In [1]: import numpy as np

In [2]: np.set_printoptions(precision=2, suppress=True, linewidth=160)

In [3]: M = np.load("arr.npy")

In [4]: M
Out[4]: 
array([[  3.13,  -0.17,   1.35,   0.38],
       [ -1.32,   3.35,   6.55,   6.31],
       [  6.42,  -0.25,   2.97,   2.94],
       [ -0.68,   1.05,   6.67,  12.43],
       [  1.96,   6.26,   6.3 ,   3.53],
       [ -4.39,   9.24,   0.56,  -1.81],
       [ -9.83,   2.71,  -3.31,  -2.59],
       [ -5.81,   1.43,   1.97,   3.  ],
       [ -2.26,   5.26,  -1.29,  -1.2 ],
       [ -6.75,   7.11,  -6.84,  -8.16],
       [ -2.37,  -3.47,   0.62,  -7.13],
       [ -4.4 ,   5.63, -11.12,  -5.55],
       [ -2.07,   4.74,  -0.15,  -2.88],
       [  2.15,   0.91,   3.98,   6.84],
       [  2.8 ,   8.68,  -1.95,   8.06],
       [  0.24,  -3.22,   2.82,  -6.92],
       [ -6.63,  -1.98,  -5.24,  -3.04],
       [  1.85,  10.36,   2.25,  10.55],
       [ -4.56,  -8.2 ,  -6.34, -15.23],
       [ -4.43,  -4.87,   0.02,  -4.37]])

In [5]: np.round(np.linalg.norm(M[10] - M[5]), 2)
Out[5]: np.float64(13.93)

In [6]: np.linalg.norm(M, axis=0)
Out[6]: array([19.67, 24.07, 20.63, 30.39])

In [7]: W1 = np.array([[2, 2, 0, 1, 2], [1, 0, 0, 2, 1], [1, 0, 1, 2, 1], [2, 2, 2, 1, 1]])

In [8]: b = np.array([4, -2, -1, 1, 5])

In [9]: hid = np.maximum(M @ W1 + b, 0)

In [10]: (hid > 0).astype(int)
Out[10]: 
array([[1, 1, 1, 1, 1],
       [1, 1, 1, 1, 1],
       [1, 1, 1, 1, 1],
       [1, 1, 1, 1, 1],
       [1, 1, 1, 1, 1],
       [1, 0, 0, 1, 1],
       [0, 0, 0, 0, 0],
       [1, 0, 1, 1, 0],
       [1, 0, 0, 1, 1],
       [0, 0, 0, 0, 0],
       [0, 0, 0, 0, 0],
       [0, 0, 0, 0, 0],
       [0, 0, 0, 1, 1],
       [1, 1, 1, 1, 1],
       [1, 1, 1, 1, 1],
       [0, 0, 0, 0, 0],
       [0, 0, 0, 0, 0],
       [1, 1, 1, 1, 1],
       [0, 0, 0, 0, 0],
       [0, 0, 0, 0, 0]])

In [11]: (hid > 0).mean(axis=0)
Out[11]: array([0.55, 0.4 , 0.45, 0.6 , 0.55])

In [12]: cent = np.array([[-2, 2, 5], [-2, 3, 1], [2, 5, 3], [-2, -4, -5], [2, -4, 5]])

In [13]: W1 @ cent
Out[13]: 
array([[ -6,  -2,  17],
       [ -4, -10,   0],
       [ -2,  -5,   3],
       [ -4,  12,  18]])

In [14]: cent = M[[19, 8]].astype(float)

In [15]: for _ in range(7):
    ...:     z = np.linalg.norm(M[:, None] - cent, axis=-1).argmin(axis=1)
    ...:     cent = np.array([M[z == j].mean(axis=0) for j in range(2)])
    ...: 

In [16]: z
Out[16]: array([1, 1, 1, 1, 1, 1, 0, 1, 1, 0, 0, 0, 1, 1, 1, 0, 0, 1, 0, 0])

In [17]: cent[1] - cent[0]
Out[17]: array([ 4.99,  5.02,  6.11, 10.64])

In [18]: F = np.load("mat.npy")

In [19]: F
Out[19]: 
array([[0.25, 0.  , 0.25, 0.  , 0.  , 0.25, 0.25],
       [0.  , 0.67, 0.  , 0.33, 0.  , 0.  , 0.  ],
       [0.17, 0.  , 0.33, 0.  , 0.17, 0.17, 0.17],
       [0.2 , 0.  , 0.  , 0.4 , 0.2 , 0.2 , 0.  ],
       [0.  , 0.  , 0.  , 0.  , 0.67, 0.33, 0.  ],
       [0.  , 0.  , 0.  , 0.  , 0.  , 0.5 , 0.5 ],
       [0.2 , 0.  , 0.2 , 0.2 , 0.2 , 0.  , 0.2 ]])

In [20]: Y = np.linalg.inv(F)

In [21]: np.round(F @ Y, 2) + 0
Out[21]: 
array([[1., 0., 0., 0., 0., 0., 0.],
       [0., 1., 0., 0., 0., 0., 0.],
       [0., 0., 1., 0., 0., 0., 0.],
       [0., 0., 0., 1., 0., 0., 0.],
       [0., 0., 0., 0., 1., 0., 0.],
       [0., 0., 0., 0., 0., 1., 0.],
       [0., 0., 0., 0., 0., 0., 1.]])

In [22]: np.allclose(Y, F.T)
Out[22]: False

In [23]: np.round(np.linalg.det(F) * Y, 2) + 0
Out[23]: 
array([[ 0.01,  0.  , -0.01,  0.  ,  0.  ,  0.  ,  0.  ],
       [ 0.  ,  0.  ,  0.  ,  0.  ,  0.  ,  0.  ,  0.  ],
       [ 0.  ,  0.  ,  0.01,  0.  ,  0.  ,  0.  ,  0.  ],
       [ 0.  ,  0.  ,  0.  ,  0.  ,  0.  ,  0.  ,  0.  ],
       [ 0.  ,  0.  ,  0.  ,  0.  ,  0.  ,  0.  ,  0.  ],
       [ 0.  ,  0.  ,  0.  ,  0.  ,  0.  ,  0.  ,  0.  ],
       [ 0.  ,  0.  ,  0.  ,  0.  ,  0.  ,  0.  ,  0.  ]])
